% ipython --no-banner

In [1]: import numpy as np

In [2]: from numpy import linalg as LA

In [3]: np.set_printoptions(precision=1, suppress=True, linewidth=120, legacy="1.25")

In [4]: feats = np.array([[0, 0, 0], [-3, 3, 3]])

In [5]: U, s, Vt = LA.svd(feats)

In [6]: vecs = Vt[:(s > 1e-8).sum()]

In [7]: rng = np.random.default_rng(1524)

In [8]: x = feats[1] + 4 * feats[0] + rng.integers(2) * np.eye(3)[2]

In [9]: x
Out[9]: array([-3.,  3.,  4.])

In [10]: np.diag(vecs.T @ vecs)
Out[10]: array([0.3, 0.3, 0.3])

In [11]: vecs.T @ vecs
Out[11]: 
array([[ 0.3, -0.3, -0.3],
       [-0.3,  0.3,  0.3],
       [-0.3,  0.3,  0.3]])

In [12]: u = np.array([4, 5, 4])

In [13]: np.array([np.convolve(row, u, "same") for row in feats])
Out[13]: 
array([[ 0,  0,  0],
       [-3, 15, 27]])

In [14]: np.correlate(feats[0], feats[1], "full")
Out[14]: array([0, 0, 0, 0, 0])

In [15]: np.convolve(feats[0], u)
Out[15]: array([0, 0, 0, 0, 0])

In [16]: np.cross(feats[0, :3], feats[1, :3])
Out[16]: array([0, 0, 0])

In [17]: np.polyval(u, feats[0])
Out[17]: array([4, 4, 4])

In [18]: LA.lstsq(feats[:-1].T, feats[-1])[2]
Out[18]: 0

In [19]: np.unique(feats.round(6), axis=0).shape
Out[19]: (2, 3)

In [20]: np.abs(np.diag(LA.qr(feats)[1])) > 1e-9
Out[20]: array([ True, False])

In [21]: feats @ LA.pinv(feats) @ feats
Out[21]: 
array([[ 0.,  0.,  0.],
       [-3.,  3.,  3.]])

In [22]: round(float(np.trace(LA.pinv(feats) @ feats)), 1)
Out[22]: 1.0

In [23]: data = np.load("dump.npy")

In [24]: data
Out[24]: 
array([[ 0,  0,  0],
       [-1,  2,  0],
       [ 1, -2,  0]])

In [25]: # null space of dimension 2

In [26]: round(LA.norm(data), 1)
Out[26]: 3.2

In [27]: np.zeros(3, 3)
---------------------------------------------------------------------------
TypeError                                 Traceback (most recent call last)
Cell In[27], line 1
----> 1 np.zeros(3, 3)

TypeError: Cannot interpret '3' as a data type

In [28]: np.diff(data, axis=0)
Out[28]: 
array([[-1,  2,  0],
       [ 2, -4,  0]])

In [29]: print(data.sum(axis=1))
[ 0  1 -1]

In [30]: print(data.mean(axis=0))
[0. 0. 0.]

In [31]: print(data.sum(axis=0))
[0 0 0]

In [32]: np.count_nonzero(data)
Out[32]: 4

In [33]: np.abs(data).max()
Out[33]: 2
